% ipython --no-banner

In [1]: import numpy as np

In [2]: from numpy import linalg as LA

In [3]: np.set_printoptions(suppress=True, linewidth=160)

In [4]: tidy = lambda a: np.round(a, 3) + 0

In [5]: m1 = np.array([[0.0, 1.0, 0.0], [1.0, 0.0, 0.0], [0.0, 0.0, 0.0]])

In [6]: # rank 2

In [7]: print(np.abs(np.diag(LA.qr(m1)[1])) > 1e-9)
[ True  True False]

In [8]: print(tidy(np.trace(LA.pinv(m1) @ m1)))
2.0

In [9]: print(np.allclose(m1[:-1].T @ LA.lstsq(m1[:-1].T, m1[-1])[0], m1[-1]))
True

In [10]: print(LA.lstsq(m1[:-1].T, m1[-1])[2])
2

In [11]: print(tidy(m1 @ LA.pinv(m1) @ m1))
[[0. 1. 0.]
 [1. 0. 0.]
 [0. 0. 0.]]

In [12]: print(tidy(LA.norm(m1, "nuc")))
2.0

In [13]: print(LA.norm(m1, axis=1).argmax())
0

In [14]: print(tidy(LA.norm(m1, 2)))
1.0

In [15]: arr = np.loadtxt("arr.csv", delimiter=",")

In [16]: print(tidy(arr))
[[-0.139  0.288  0.28   0.11  -0.27   0.857]
 [ 0.093 -0.136 -0.539 -0.441 -0.695  0.075]
 [-0.465 -0.076 -0.551  0.687 -0.053  0.025]
 [-0.79  -0.355  0.137 -0.454  0.151  0.051]
 [-0.279  0.24   0.464  0.18  -0.612 -0.493]
 [-0.232  0.843 -0.306 -0.289  0.213 -0.116]]

In [17]: print(tidy(arr.ravel(order="F")))
[-0.139  0.093 -0.465 -0.79  -0.279 -0.232  0.288 -0.136 -0.076 -0.355  0.24   0.843  0.28  -0.539 -0.551  0.137  0.464 -0.306  0.11  -0.441  0.687 -0.454
  0.18  -0.289 -0.27  -0.695 -0.053  0.151 -0.612  0.213  0.857  0.075  0.025  0.051 -0.493 -0.116]

In [18]: print(tidy(arr.reshape(-1, 2)))
[[-0.139  0.288]
 [ 0.28   0.11 ]
 [-0.27   0.857]
 [ 0.093 -0.136]
 [-0.539 -0.441]
 [-0.695  0.075]
 [-0.465 -0.076]
 [-0.551  0.687]
 [-0.053  0.025]
 [-0.79  -0.355]
 [ 0.137 -0.454]
 [ 0.151  0.051]
 [-0.279  0.24 ]
 [ 0.464  0.18 ]
 [-0.612 -0.493]
 [-0.232  0.843]
 [-0.306 -0.289]
 [ 0.213 -0.116]]

In [19]: blk = arr.reshape(6, 2, -1)

In [20]: print(tidy(blk.transpose(1, 0, 2)))
[[[-0.139  0.288  0.28 ]
  [ 0.093 -0.136 -0.539]
  [-0.465 -0.076 -0.551]
  [-0.79  -0.355  0.137]
  [-0.279  0.24   0.464]
  [-0.232  0.843 -0.306]]

 [[ 0.11  -0.27   0.857]
  [-0.441 -0.695  0.075]
  [ 0.687 -0.053  0.025]
  [-0.454  0.151  0.051]
  [ 0.18  -0.612 -0.493]
  [-0.289  0.213 -0.116]]]

In [21]: print(np.einsum("ihd,jhd->hij", blk, blk).shape)
(2, 6, 6)

In [22]: Uu, sv, vt = LA.svd(arr, full_matrices=False)

In [23]: print(np.allclose(Uu * sv @ vt, arr))
True

In [24]: print(tidy(np.sqrt((sv ** 2).sum())), tidy(LA.norm(arr)))
2.449 2.449

In [25]: print((sv > 1e-8).sum())
6

In [26]: print(tidy(sv))
[1. 1. 1. 1. 1. 1.]

In [27]: Uu, sv, vt = LA.svd(m1)

In [28]: evecs = vt[:(sv > 1e-8).sum()]

In [29]: rng = np.random.default_rng(41802)

In [30]: x = m1[2] + 2 * m1[1] + rng.integers(2) * np.eye(3)[1]

In [31]: print(x)
[2. 0. 0.]

In [32]: print(np.diag(evecs.T @ evecs))
[1. 1. 0.]

In [33]: F = np.load("dump.npy")

In [34]: print(F)
[[ -3.854  -3.832  -3.886  -1.92   -5.799  -1.944]
 [  1.106   1.11    1.109   0.569   1.702   0.547]
 [ -1.006  -1.044  -1.014  -0.499  -1.537  -0.514]
 [  0.087   0.083   0.058   0.04    0.114   0.018]
 [ -1.996  -1.99   -1.984  -1.027  -3.002  -0.976]
 [ -0.447  -0.448  -0.481  -0.224  -0.676  -0.239]
 [ -3.826  -3.811  -3.787  -1.874  -5.696  -1.912]
 [ -1.24   -1.25   -1.226  -0.629  -1.857  -0.628]
 [ -1.791  -1.833  -1.78   -0.946  -2.71   -0.931]
 [ -1.278  -1.29   -1.277  -0.622  -1.955  -0.644]
 [ -1.653  -1.592  -1.624  -0.816  -2.427  -0.818]
 [  1.658   1.647   1.634   0.818   2.458   0.814]
 [  1.877   1.886   1.862   0.928   2.842   0.966]
 [ -0.997  -1.013  -1.035  -0.52   -1.52   -0.488]
 [  0.152   0.222   0.218   0.104   0.304   0.094]
 [  2.997   3.034   3.035   1.51    4.553   1.535]
 [  1.18    1.189   1.198   0.587   1.762   0.599]
 [  1.575   1.613   1.546   0.789   2.355   0.799]
 [ -2.75   -2.686  -2.739  -1.377  -4.049  -1.306]
 [ -7.882  -7.845  -7.827  -3.924 -11.77   -3.901]
 [ -1.048  -1.112  -1.057  -0.531  -1.661  -0.542]
 [  4.766   4.782   4.758   2.364   7.168   2.404]
 [ -0.322  -0.338  -0.338  -0.161  -0.448  -0.205]
 [ -0.261  -0.28   -0.281  -0.168  -0.457  -0.119]
 [  0.719   0.685   0.687   0.361   1.061   0.333]
 [  1.497   1.432   1.459   0.747   2.192   0.732]
 [ -1.195  -1.216  -1.238  -0.636  -1.812  -0.614]
 [ -0.568  -0.6    -0.598  -0.266  -0.9    -0.299]
 [  0.013   0.009  -0.021   0.02    0.002   0.035]]

In [35]: Y = np.c_[F[:, :1] @ np.array([[0]]), np.array([5, 0, 0, 1, 1, 2, 3, 4, 0, 2, 3, 4, 3, 5, 2, 3, 5, 2, 2, 0, 5, 4, 3, 0, 1, 4, 3, 1, 3])]

In [36]: print(Y)
[[0. 5.]
 [0. 0.]
 [0. 0.]
 [0. 1.]
 [0. 1.]
 [0. 2.]
 [0. 3.]
 [0. 4.]
 [0. 0.]
 [0. 2.]
 [0. 3.]
 [0. 4.]
 [0. 3.]
 [0. 5.]
 [0. 2.]
 [0. 3.]
 [0. 5.]
 [0. 2.]
 [0. 2.]
 [0. 0.]
 [0. 5.]
 [0. 4.]
 [0. 3.]
 [0. 0.]
 [0. 1.]
 [0. 4.]
 [0. 3.]
 [0. 1.]
 [0. 3.]]

In [37]: print(LA.matrix_rank(Y))
1

In [38]: print(tidy(LA.norm(LA.qr(F)[0].T @ Y, axis=0) ** 2 / ((Y ** 2).sum(axis=0) + 1e-12)))
[0.    0.098]

In [39]: Ac = F - F.mean(axis=0)

In [40]: Uu, sv, vt = LA.svd(Ac, full_matrices=False)

In [41]: print(tidy((sv ** 2).sum() ** 2 / (sv ** 4).sum()))
1.0

In [42]: print((np.sign(Uu[:, 0]) == np.sign(Uu[0, 0])).astype(int))
[1 0 1 0 1 0 1 1 1 1 1 0 0 1 0 0 0 0 1 1 1 0 0 0 0 0 1 1 0]

In [43]: print(tidy(vt[0] * np.sign(vt[0, np.abs(vt[0]).argmax()])))
[0.418 0.417 0.416 0.208 0.626 0.209]

In [44]: print(tidy(np.abs(vt[-1])))
[0.081 0.71  0.185 0.171 0.429 0.493]

In [45]: print(np.abs(vt[0]).argmax())
4

In [46]: print(np.abs(Uu[:, 0]).argmax())
19

In [47]: x = np.array([1, 2, 1, -2, 0, -2])

In [48]: a = np.maximum(F @ x, 0)

In [49]: print(np.flatnonzero(a > 1e-9))
[ 1  3 11 12 14 15 16 17 21 24 25]

In [50]: print(tidy(F.T @ a))
[ 91.64   91.958  91.482  45.673 137.892  46.256]

In [51]: Ac = F - F.mean(axis=0)

In [52]: evecs = LA.svd(Ac)[2][:1]

In [53]: Y = Ac - Ac @ evecs.T @ evecs

In [54]: print(tidy((Ac @ evecs.T).std(axis=0)))
[5.554]

In [55]: print(LA.norm(Y, axis=1).round(6).argmax())
18

In [56]: print(tidy(Y.std(axis=0)))
[0.022 0.017 0.017 0.017 0.014 0.019]

In [57]: print(tidy(np.cov(Ac @ evecs.T, rowvar=False)))
31.953

In [58]: print(tidy(LA.norm(Y) / LA.norm(Ac)))
0.008

In [59]: print(tidy(np.diag(evecs.T @ evecs)))
[0.174 0.174 0.173 0.043 0.392 0.043]

In [60]: dist = LA.norm(F[:, None] - F[None], axis=-1)

In [61]: print(dist.mean(axis=1).argmax())
19

In [62]: print(dist[23].round(6).argsort(kind="stable")[:4])
[23 22  5 28]

In [63]: print(np.flatnonzero(dist[23] < dist.mean() / 2))
[ 2  3  5  7  9 13 14 20 22 23 24 26 27 28]
